$ python -q
>>> import numpy as np
>>> import numpy.linalg as la
>>> np.set_printoptions(precision=2, suppress=True, linewidth=120)
>>> rnd = lambda a: np.round(a, 2) + 0
>>> mat = np.load("layer8.npy")
>>> mat
array([[-0.3, -0.4, -0.5,  0.5,  0.6, -0.2],
       [ 0.1,  0.5, -1. , -0.8,  0.2,  0.8],
       [ 0. ,  1.5, -1.6,  0.1,  1.1, -0.4],
       [ 1.2,  0.5,  1.6, -0.8, -1.3,  0.7],
       [-0.2,  1.1,  0.5,  1.7, -1.6,  0.8],
       [ 1.5,  0.9,  2.7, -0.9, -2.7, -0.6],
       [ 0. , -0.5, -0.1,  0. , -1.3, -0.3],
       [-0.3,  0.4, -1.1,  0. ,  2.2, -1.3],
       [ 0.8,  0.3,  0.5,  2.1,  0.9,  1.6],
       [-2.9,  0.5, -0.7,  0.2, -0.5,  0.3],
       [ 1.1, -0.7,  0.2,  0.6, -0.3, -0.3],
       [-1.7,  0.9,  0.5,  0.2,  0.3, -2.2],
       [ 0.6,  1.5, -0.2, -0.8, -0.3, -0.1],
       [-1.4, -0.3,  0.8,  0.2,  0.7, -1.5],
       [ 0.3, -0.3, -0.4, -0.7, -0.9,  0.6],
       [ 0.8, -0.4,  0.7, -1.7, -1.3, -0.7],
       [ 0.5,  1.5,  1.4, -0.1, -0.7, -0.8]])
>>> C2 = np.cov(mat, rowvar=False)
>>> np.argsort(-mat.std(axis=0).round(6), kind="stable")
array([4, 0, 2, 5, 3, 1])
>>> C2.shape
(6, 6)
>>> cent = mat[[5, 1]].astype(float)
>>> for _ in range(7):
...     idx = la.norm(mat[:, None] - cent, axis=-1).argmin(axis=1)
...     cent = np.array([mat[idx == j].mean(axis=0) for j in range(2)])
... 
>>> idx
array([1, 1, 1, 0, 1, 0, 1, 1, 1, 1, 1, 1, 1, 1, 1, 0, 0])
>>> rnd(cent)
array([[ 1.  ,  0.62,  1.6 , -0.88, -1.5 , -0.35],
       [-0.3 ,  0.35, -0.24,  0.25,  0.08, -0.17]])
>>> np.bincount(idx)
array([ 4, 13])
>>> f = np.array([2, -1, -8])
>>> rnd(np.convolve(mat[12], f))
array([  1.2,   2.4,  -6.7, -13.4,   1.8,   6.5,   2.5,   0.8])
>>> np.polyval(f, mat[12])
array([-7.88, -5.  , -7.72, -5.92, -7.52, -7.88])
>>> rnd(np.cross(mat[12, :3], mat[3, :3]))
array([ 2.5, -1.2, -1.5])
>>> d = la.norm(mat[:, None] - mat[None], axis=-1)
>>> d.shape
(17, 17)
>>> d[1].round(6).argsort(kind="stable")[:4]
array([ 1, 14, 12,  0])
>>> np.flatnonzero(d[1] < d.mean() / 2)
array([ 1, 14])
>>> rng = np.random.default_rng(13512)
>>> F = rng.normal(size=(37, 12))
>>> F = 20 * F / la.norm(F, axis=1, keepdims=True)
>>> rnd(F)
array([[  0.17,  -8.31,   2.78,   4.57,   9.19,  -6.18,   1.74,   4.68,  -5.38,   7.99,  -7.51,  -2.35],
       [  2.09, -11.16,   5.09,  -3.03,   0.39,  -2.57,   0.43,   2.07,  -9.21,  -1.  ,  10.42,  -5.5 ],
       [ -4.95,  -5.74,   4.98,   5.35,  -9.  ,  -3.62,  -3.89, -12.23,  -0.94,  -2.82,  -1.88,  -4.22],
       [ 10.71,  -8.68,   2.24,  -3.93, -10.21,  -3.14,  -1.92,  -4.5 ,   5.75,   1.36,   4.06,   0.29],
       [ -0.53,  -0.99,   4.82,   9.79,  -0.34,   5.95,   8.55,  -4.41,   5.76,  -4.15,  -1.69,   9.92],
       [-10.  ,  -6.  ,  -1.19,   4.03,   6.08,  -3.57, -11.32,  -1.09,   4.31,  -4.44,  -2.9 ,   4.53],
       [-14.46,  -3.17,   0.37,   2.32,   5.08,  -2.78,  -3.64,  -0.67,   2.26,   0.48,   4.52,  10.11],
       [  0.4 ,  -1.52, -11.1 ,   2.83,   9.06,  -2.17,   0.55,  -2.55,   2.45,   1.36,  -7.25, -10.6 ],
       [  8.71,  -1.33,  -5.77,  -1.16,  -3.47,  10.46,  -5.58,  -1.93,   4.48,  -0.61,  -5.66,  -8.88],
       [ -3.45,   2.7 ,  -0.4 ,  -0.85,   5.49,  -1.86,   6.4 ,   7.79,  -6.16,  -7.08,  -8.6 ,   9.1 ],
       [  6.87,  -8.47, -10.27,  -3.75,   2.81,  -0.42,  -1.16,   8.65,   7.13,  -4.41,   2.47,  -1.02],
       [ -4.51,   0.92,  -5.22,   4.79,  -8.09,   2.78,   1.71,  -7.72,  -0.61,  -0.7 ,  12.04,  -6.87],
       [ -1.17,  -8.05,  -0.82,  -8.75,  -4.77,   8.26,   0.69,  11.47,  -1.13,  -0.58,  -3.75,   4.23],
       [  0.68,  -4.74,   0.3 ,  10.46,   0.72,   0.88,  -5.53,   9.24,   7.88,  -4.42,  -0.72,   8.26],
       [  0.53,   5.04,  -9.26,   1.  ,  -0.95,   0.02,   1.66,  -6.39,  13.17,  -1.98,   3.03,  -7.5 ],
       [  9.96,  -2.07,   0.3 ,  -0.8 ,   0.02,  -1.57,  -6.09,   9.  ,   0.32,  -2.4 , -11.68,  -5.73],
       [ -6.5 ,   4.95,  -6.17,  -3.35, -11.52,   1.24,   1.92,  -1.23, -11.12,  -4.31,   1.32,  -0.68],
       [  6.3 ,  -5.33,   4.18,   9.06,  -7.19,  -2.07,  -2.68,  -0.75,   5.35,   6.24,   5.17,  -8.63],
       [  0.55,  -9.19,  -9.62,   1.86,  -4.1 ,   4.81,  -6.16,  -8.26,   3.22,  -5.08,  -2.41,   5.58],
       [  2.81,   3.61,   1.82,   2.03,   5.66,   3.07,   3.26,   6.34,  -3.97,  13.3 ,  -9.31,   0.15],
       [ -4.8 ,   8.78,  -4.47,   7.47,  -8.4 ,   9.37,   2.83,  -3.48,  -4.5 ,   1.18,   4.65,  -1.49],
       [  3.53,  -2.02,  11.26,   6.14,   6.35,   2.18,  -2.19,  -7.28,   2.02,  -6.14,  -5.01,   7.02],
       [  6.57,  -1.3 ,  -5.2 , -11.84,  -1.2 ,  -1.42,  -5.52,   8.25,   6.3 ,   3.09,  -5.37,   2.76],
       [-10.54,   4.3 ,  -1.98,  -8.29,   1.29,  -4.89,   8.46,  -3.52,   2.66,   6.29,  -5.72,  -2.98],
       [  3.93,  -9.06,   1.44,   4.55,  -1.05,   4.76,   3.53,  -1.73, -11.33,   2.49,  10.26,   0.65],
       [  0.84,   0.96,  -4.01,  -6.33,  -7.72,   1.4 ,   0.15,  -0.32,  10.6 ,   0.63,  -7.44, -10.61],
       [ 14.24,  -1.37,  -1.57,   3.7 ,  -4.91,  -1.75,  -0.68,  -7.02,  -1.7 ,   9.2 ,   2.81,   2.64],
       [ -4.84,   2.79,  -0.53, -12.76,  -0.42,   5.33,   7.53,   3.71,  -2.76,  -0.45,   8.79,   4.64],
       [ -4.39,   2.46,   0.03,   0.12,  -8.75,   0.23,  -4.68,  11.38,  -5.82,  -6.01,   2.74,   8.31],
       [ -5.79,   0.44,   3.21,   2.91,   1.83,   8.51,  10.03,   5.72,   6.62,  -2.4 ,   2.62,  -9.06],
       [  2.71, -10.99,  -8.57,   8.45,   1.31,   1.24,  -2.3 ,   0.78,  -7.07,   7.76,  -2.4 ,  -1.37],
       [ 14.1 ,   1.05,  -4.92,  -0.9 ,  -2.03,  10.74,   1.44,  -6.22,  -0.15,  -0.66,   1.69,   3.4 ],
       [ -8.6 ,  -4.  ,  11.2 ,   5.32,   6.27,   4.32,   1.12,  -4.67,  -4.29,  -5.09,   1.03,   5.45],
       [  5.85,  -0.18,   4.51,   4.  ,   4.87,   1.6 ,  -3.92,   4.39,  -2.51,  -4.06,  11.98, -10.11],
       [ -5.75,   1.63,  -3.36,  -4.4 ,   5.3 ,   1.07, -12.47, -10.57,  -3.02,  -1.48,   5.  ,   0.96],
       [ -4.6 ,   5.77,  10.12,   3.33,  -9.36,   2.34,  -1.54,   1.93,  -4.39,  10.17,  -2.43,  -2.05],
       [  2.48,   2.8 ,   4.78,  -4.39,   4.88,   6.37,  12.38,  -8.66,   5.9 ,   1.67,  -0.07,   3.68]])
>>> cent = F[[3, 35]].astype(float)
>>> for _ in range(3):
...     idx = la.norm(F[:, None] - cent, axis=-1).argmin(axis=1)
...     cent = np.array([F[idx == j].mean(axis=0) for j in range(2)])
... 
>>> idx
array([1, 0, 0, 0, 1, 0, 1, 0, 0, 1, 0, 0, 1, 0, 0, 0, 1, 0, 0, 1, 1, 0, 0, 1, 0, 0, 0, 1, 1, 1, 0, 0, 1, 0, 0, 1, 1])
>>> rnd(cent)
array([[ 3.34, -3.62, -2.08,  1.37, -1.05,  0.89, -2.82, -1.65,  1.66, -0.37,  0.74, -2.04],
       [-4.28,  0.94,  1.65, -0.04, -0.26,  2.62,  3.67,  1.76, -1.75,  0.73, -0.89,  2.46]])
